$ python3 -q
>>> import numpy as np
>>> import numpy.linalg as la
>>> np.set_printoptions(precision=2, suppress=True, linewidth=160)
>>> X = np.array([[1, 3, 1, 1], [1, 1, 1, 3], [3, 2, 2, 3]])
>>> X[2] = X[1]
>>> X
array([[1, 3, 1, 1],
       [1, 1, 1, 3],
       [1, 1, 1, 3]])
>>> # rows 1 and 2 are equal
>>> theta = np.radians(36)
>>> Rm = np.eye(4)
>>> Rm[2, 2] = Rm[0, 0] = np.cos(theta)
>>> Rm[2, 0], Rm[0, 2] = -np.sin(theta), np.sin(theta)
>>> Rm
array([[ 0.81,  0.  ,  0.59,  0.  ],
       [ 0.  ,  1.  ,  0.  ,  0.  ],
       [-0.59,  0.  ,  0.81,  0.  ],
       [ 0.  ,  0.  ,  0.  ,  1.  ]])
>>> Y = X @ Rm.T
>>> np.allclose(X @ X.T, Y @ Y.T)
True
>>> np.round(la.svd(X, compute_uv=False), 2) + 0, np.round(la.svd(Y, compute_uv=False), 2) + 0
(array([5.55, 2.28, 0.  ]), array([5.55, 2.28, 0.  ]))
>>> np.abs(Y - X).max(axis=0)
array([0.4 , 0.  , 0.78, 0.  ])
>>> round(float(la.det(Rm)), 2), round(np.trace(Rm), 2)
(1.0, np.float64(3.62))
>>> rk = la.matrix_rank(X)
>>> rk
np.int64(2)
>>> null = la.svd(X)[2][rk:].T
>>> null.shape
(4, 2)
>>> [int(la.matrix_rank(X[:, :j + 1])) for j in range(4)]
[1, 2, 2, 2]
>>> [int(la.matrix_rank(X[:i])) for i in range(1, len(X) + 1)]
[1, 2, 2]
>>> la.matrix_rank(X.T @ X), la.matrix_rank(X @ X.T)
(np.int64(2), np.int64(2))
>>> np.unique(X.round(6), axis=0).shape
(2, 4)
>>> np.abs(np.diag(la.qr(X)[1])) > 1e-9
array([ True,  True, False])
>>> np.allclose(X[:-1].T @ la.lstsq(X[:-1].T, X[-1])[0], X[-1])
True
>>> round(float(np.trace(la.pinv(X) @ X)), 2)
2.0
>>> q, _ = la.qr(np.array([[-1.4, 0.2, -0.5], [0.8, 0.5, -0.2], [-1.3, 0.9, -0.5]]))
>>> vals = np.array([1, 2, 5])
>>> m1 = q @ np.diag(vals) @ q.T
>>> m1
array([[ 3.1 ,  1.4 , -1.4 ],
       [ 1.4 ,  2.68, -0.47],
       [-1.4 , -0.47,  2.22]])
>>> # equal to its transpose
>>> Y = np.array([[0, -6], [-4, 3]])
>>> C = np.kron(Y, m1)
>>> C.shape
(6, 6)
>>> la.matrix_rank(C)
np.int64(6)
>>> vec = np.array([0, 3, 1])
>>> rhs = m1 @ vec
>>> c, lr = np.zeros(3), 1 / la.norm(m1, 2) ** 2
>>> for i in range(150):
...     c -= lr * m1.T @ (m1 @ c - rhs)
...     if i % 50 == 0: print(i, round(la.norm(m1 @ c - rhs), 2))
... 
0 4.91
50 0.07
100 0.01
>>> round(float(la.cond(m1)), 2)
5.0
>>> F = np.load("case19.npy")
>>> F
array([[25, 35,  0],
       [35, 49,  0],
       [ 0,  0,  0]])
>>> # null space of dimension 2
>>> t3 = np.stack([F, 5 * F, F[::-1]])
>>> t3.shape
(3, 3, 3)
>>> np.einsum("bij,cij->bc", t3, t3)
array([[  5476,  27380,   3626],
       [ 27380, 136900,  18130],
       [  3626,  18130,   5476]])
>>> la.norm(t3, axis=(1, 2))
array([ 74., 370.,  74.])
>>> E = np.load("layer0.npy")
>>> E
array([[1., 2., 0.],
       [2., 2., 0.],
       [0., 0., 0.]])
>>> # equal to its transpose
>>> Uu, sig, VT = la.svd(E)
>>> sig
array([3.56, 0.56, 0.  ])
>>> np.argmax(sig[:-1] / (sig[1:] + 1e-6)) + 1
np.int64(2)
>>> Y = Uu[:, :2] @ np.diag(sig[:2]) @ VT[:2]
>>> np.round(la.norm(E - Y, 2), 2), sig[2]
(np.float64(0.0), np.float64(0.0))
>>> proj = np.triu(np.array([[4, 4, 0], [0, 3, 4], [5, 5, 1]]), 1) + np.eye(3)
>>> Y = proj @ E @ la.inv(proj)
>>> np.poly(Y)
array([ 1., -3., -2.,  0.])
>>> Y
array([[  9., -26., 104.],
       [  2.,  -6.,  24.],
       [  0.,   0.,   0.]])
>>> round(la.det(Y), 2)
np.float64(0.0)
>>> la.matrix_rank(Y)
np.int64(2)
>>> np.trace(Y), np.trace(E)
(np.float64(3.0), np.float64(3.0))
>>> proj @ E - E @ proj
array([[ 8.,  4., -8.],
       [ 0., -8., -8.],
       [ 0.,  0.,  0.]])
>>> round(float(np.trace(la.pinv(E) @ E)), 2)
2.0
>>> np.allclose(E[:-1].T @ la.lstsq(E[:-1].T, E[-1])[0], E[-1])
True
>>> np.unique(E.round(6), axis=0).shape
(3, 3)
>>> np.abs(np.diag(la.qr(E)[1])) > 1e-9
array([ True,  True, False])
>>> E @ la.pinv(E) @ E
array([[1., 2., 0.],
       [2., 2., 0.],
       [0., 0., 0.]])
>>> la.lstsq(E[:-1].T, E[-1])[2]
np.int32(2)
>>> def softmax(z):
...     e = np.exp(z - z.max(axis=-1, keepdims=True))
...     return e / e.sum(axis=-1, keepdims=True)
... 
>>> softmax(E).sum(axis=1)
array([1., 1., 1.])
>>> np.round(softmax(10 * E[1]), 2) + 0
array([0.5, 0.5, 0. ])
>>> softmax(E[1] + 4)
array([0.47, 0.47, 0.06])
>>> softmax(E[1])
array([0.47, 0.47, 0.06])
>>> scores = E @ E.T / np.sqrt(3)
>>> softmax(scores).round(6).argmax(axis=1)
array([1, 1, 0])
>>> M = np.loadtxt("test13.csv", delimiter=",")
>>> M
array([[-2.,  0.,  0.,  0.],
       [ 1.,  2.,  0.,  0.],
       [ 0.,  0.,  2.,  0.],
       [ 0.,  0., -2., -2.]])
>>> # triangular: eigenvalues sit on the diagonal
>>> vec = np.array([2, 1, 1, 2])
>>> rhs = M @ vec
>>> c, lr = np.zeros(4), 1 / la.norm(M, 2) ** 2
>>> for i in range(3):
...     c -= lr * M.T @ (M @ c - rhs)
...     if i % 1 == 0: print(i, round(la.norm(M @ c - rhs), 2))
... 
0 2.49
1 1.38
2 1.0
>>> c
array([1.79, 1.09, 1.39, 1.38])
>>> round(la.cond(M), 2)
np.float64(2.62)
>>> rng = np.random.default_rng(541)
>>> idx = rng.permutation(4)
>>> Y = M[:, idx] * rng.choice([-1, 1], 4)
>>> Y
array([[ 2., -0.,  0.,  0.],
       [-1., -2.,  0.,  0.],
       [-0., -0.,  2.,  0.],
       [-0., -0., -2., -2.]])
>>> Uu, _, VT = la.svd(M.T @ Y)
>>> np.round(Uu @ VT, 2) + 0
array([[-1.,  0.,  0.,  0.],
       [ 0., -1.,  0.,  0.],
       [ 0.,  0.,  1.,  0.],
       [ 0.,  0.,  0.,  1.]])
>>> f = np.array([1, -2, -2, 0])
>>> Y = M + np.outer(f, np.eye(4)[2])
>>> la.matrix_rank(Y - M)
np.int64(1)
>>> round(la.det(Y) / la.det(M), 2), round(1 + la.solve(M, f)[2], 2)
(np.float64(0.0), np.float64(0.0))
>>> np.sort(la.eigvals(M).real)
array([-2., -2.,  2.,  2.])
>>> np.flatnonzero(la.matrix_power((M != 0) + (M.T != 0) + np.eye(4), 4)[3])
array([2, 3])
